In [1]: import numpy as np

In [2]: import numpy.linalg as la

In [3]: np.set_printoptions(precision=1, suppress=True, linewidth=120)

In [4]: def tidy(a):
   ...:     return np.round(a, 1) + 0
   ...: 

In [5]: m1 = np.load("run2.npy")

In [6]: tidy(m1)
Out[6]: 
array([[-4.5,  2.1,  0.7, -1.9],
       [ 1.6, -0.7,  0.2,  1.2],
       [ 1.7,  1. ,  4.9, -0.8],
       [ 1.5, -0.7, -1. , -0.7]])

In [7]: x = np.array([-3, 1, -3, -3])

In [8]: h = np.maximum(m1 @ x, 0)

In [9]: tidy(m1 * (h > 1e-9)[:, None])
Out[9]: 
array([[-4.5,  2.1,  0.7, -1.9],
       [ 0. ,  0. ,  0. ,  0. ],
       [ 0. ,  0. ,  0. ,  0. ],
       [ 0. ,  0. ,  0. ,  0. ]])

In [10]: h
Out[10]: array([19.1,  0. ,  0. ,  0. ])

In [11]: M2 = np.array([[0, -1, 2], [1, 1, 3], [-3, -1, 0], [0, 3, -3]])

In [12]: tidy(np.einsum("ik,kj->ji", m1, M2))
Out[12]: 
array([[ -0.1,  -1.4, -13.8,   2.2],
       [  0.3,   1.2,  -8.2,  -3.5],
       [  2.9,  -2.6,   9. ,   3.2]])

In [13]: la.matrix_rank(m1 @ M2)
Out[13]: np.int64(3)

In [14]: tidy(m1 @ M2)
Out[14]: 
array([[ -0.1,   0.3,   2.9],
       [ -1.4,   1.2,  -2.6],
       [-13.8,  -8.2,   9. ],
       [  2.2,  -3.5,   3.2]])

In [15]: f, r1 = m1[2], m1[0]

In [16]: print(tidy(f @ r1))
-0.4

In [17]: pr = (f @ r1) / (f @ f) * f

In [18]: print(tidy(la.norm(f + r1) ** 2 + la.norm(f - r1) ** 2))
116.0

In [19]: tidy(r1 - pr)
Out[19]: array([-4.5,  2.1,  0.8, -1.9])

In [20]: tidy(np.outer(f, r1))
Out[20]: 
array([[ -7.7,   3.6,   1.2,  -3.2],
       [ -4.6,   2.2,   0.7,  -1.9],
       [-22.3,  10.5,   3.6,  -9.2],
       [  3.9,  -1.8,  -0.6,   1.6]])

In [21]: tidy(pr)
Out[21]: array([ 0. ,  0. , -0.1,  0. ])

In [22]: left, sv, vt = la.svd(m1)

In [23]: evecs = vt[:(sv > 1e-8).sum()]

In [24]: rng = np.random.default_rng(359186)

In [25]: x = m1[1] + 2 * m1[0] + rng.integers(2) * np.eye(4)[1]

In [26]: print(tidy(x))
[-7.5  3.5  1.7 -2.5]

In [27]: tidy(evecs.T @ evecs)
Out[27]: 
array([[ 0.9, -0.3,  0.1,  0. ],
       [-0.3,  0.2,  0.2, -0.1],
       [ 0.1,  0.2,  0.9,  0. ],
       [ 0. , -0.1,  0. ,  1. ]])

In [28]: la.matrix_rank(np.vstack([m1, x]))
Out[28]: np.int64(3)

In [29]: r = la.matrix_rank(m1)

In [30]: r
Out[30]: np.int64(3)

In [31]: null = la.svd(m1)[2][r:].T

In [32]: [int(la.matrix_rank(np.delete(m1, i, axis=0))) for i in range(4)]
Out[32]: [3, 3, 3, 3]

In [33]: tidy(null[:, 0] / null[np.abs(null[:, 0]).round(6).argmax(), 0])
Out[33]: array([ 0.3,  1. , -0.3,  0.2])

In [34]: tidy(m1 @ null)
Out[34]: 
array([[0.],
       [0.],
       [0.],
       [0.]])

In [35]: mat = np.array([[0, 1, 4, -4], [-1, 0, -4, 5], [-4, 4, 0, 1], [4, -5, -1, 0]])

In [36]: left, sv, vt = la.svd(mat)

In [37]: np.argmax(sv[:-1] / (sv[1:] + 1e-6)) + 1
Out[37]: np.int64(2)

In [38]: M2 = left[:, :2] @ np.diag(sv[:2]) @ vt[:2]

In [39]: print(la.matrix_rank(M2))
2

In [40]: print(tidy(la.norm(mat - M2, 2)), tidy(sv[2]))
0.3 0.3

In [41]: tidy(la.norm(mat - M2) / la.norm(mat))
Out[41]: np.float64(0.0)

In [42]: tidy(np.abs(mat - M2).max())
Out[42]: np.float64(0.2)

In [43]: M2 = mat / np.sqrt((mat ** 2).mean(axis=1, keepdims=True))

In [44]: la.matrix_rank(mat - mat.mean(axis=1, keepdims=True))
Out[44]: np.int64(3)

In [45]: M2 = np.array([[2, 3], [1, 0], [3, 2]])

In [46]: F = np.tile(M2, (2, 3))

In [47]: F
Out[47]: 
array([[2, 3, 2, 3, 2, 3],
       [1, 0, 1, 0, 1, 0],
       [3, 2, 3, 2, 3, 2],
       [2, 3, 2, 3, 2, 3],
       [1, 0, 1, 0, 1, 0],
       [3, 2, 3, 2, 3, 2]])

In [48]: # null space of dimension 4

In [49]: M2 = F / la.norm(F, axis=1, keepdims=True)

In [50]: cov = M2 @ M2.T

In [51]: (cov - 2 * np.eye(6)).round(6).argmax(axis=1)
Out[51]: array([3, 4, 5, 0, 1, 2])

In [52]: (np.abs(cov) > 0.9).astype(int)
Out[52]: 
array([[1, 0, 1, 1, 0, 1],
       [0, 1, 0, 0, 1, 0],
       [1, 0, 1, 1, 0, 1],
       [1, 0, 1, 1, 0, 1],
       [0, 1, 0, 0, 1, 0],
       [1, 0, 1, 1, 0, 1]])

In [53]: r = la.matrix_rank(F)

In [54]: r
Out[54]: np.int64(2)

In [55]: null = la.svd(F)[2][r:].T

In [56]: np.allclose(F @ null, 0)
Out[56]: True

In [57]: [int(la.matrix_rank(F[:, :j + 1])) for j in range(6)]
Out[57]: [1, 2, 2, 2, 2, 2]

In [58]: [int(la.matrix_rank(np.delete(F, i, axis=0))) for i in range(6)]
Out[58]: [2, 2, 2, 2, 2, 2]

In [59]: f = np.array([-2, -3, 1])

In [60]: print(np.array([np.convolve(row, f, "same") for row in F]))
[[-12 -11  -9 -11  -9  -7]
 [ -3  -1  -3  -1  -3   1]
 [-13  -9 -11  -9 -11  -3]
 [-12 -11  -9 -11  -9  -7]
 [ -3  -1  -3  -1  -3   1]
 [-13  -9 -11  -9 -11  -3]]

In [61]: np.polyval(f, F[0])
Out[61]: array([-13, -26, -13, -26, -13, -26])

In [62]: np.correlate(F[0], F[1], "full")
Out[62]: array([0, 2, 3, 4, 6, 6, 9, 4, 6, 2, 3])

In [63]: lab = rng.permutation(6)

In [64]: print(lab)
[2 4 0 1 3 5]

In [65]: M2 = F[lab][:, lab]

In [66]: tidy(np.sort(np.abs(la.eigvals(M2))))
Out[66]: array([ 0.,  0.,  0.,  0.,  0., 11.])

In [67]: np.trace(M2)
Out[67]: np.int64(11)

In [68]: np.allclose(M2, F)
Out[68]: False

In [69]: np.diag(M2)
Out[69]: array([3, 1, 2, 0, 3, 2])

In [70]: left, sv, vt = la.svd(F)

In [71]: evecs = vt[:(sv > 1e-8).sum()]

In [72]: x = F[5] + -2 * F[4] + rng.integers(2) * np.eye(6)[3]

In [73]: x
Out[73]: array([1., 2., 1., 2., 1., 2.])

In [74]: np.allclose(evecs.T @ evecs @ x, x)
Out[74]: True

In [75]: tidy(np.diag(evecs.T @ evecs))
Out[75]: array([0.3, 0.3, 0.3, 0.3, 0.3, 0.3])

In [76]: tidy(evecs.T @ evecs)
Out[76]: 
array([[0.3, 0. , 0.3, 0. , 0.3, 0. ],
       [0. , 0.3, 0. , 0.3, 0. , 0.3],
       [0.3, 0. , 0.3, 0. , 0.3, 0. ],
       [0. , 0.3, 0. , 0.3, 0. , 0.3],
       [0.3, 0. , 0.3, 0. , 0.3, 0. ],
       [0. , 0.3, 0. , 0.3, 0. , 0.3]])
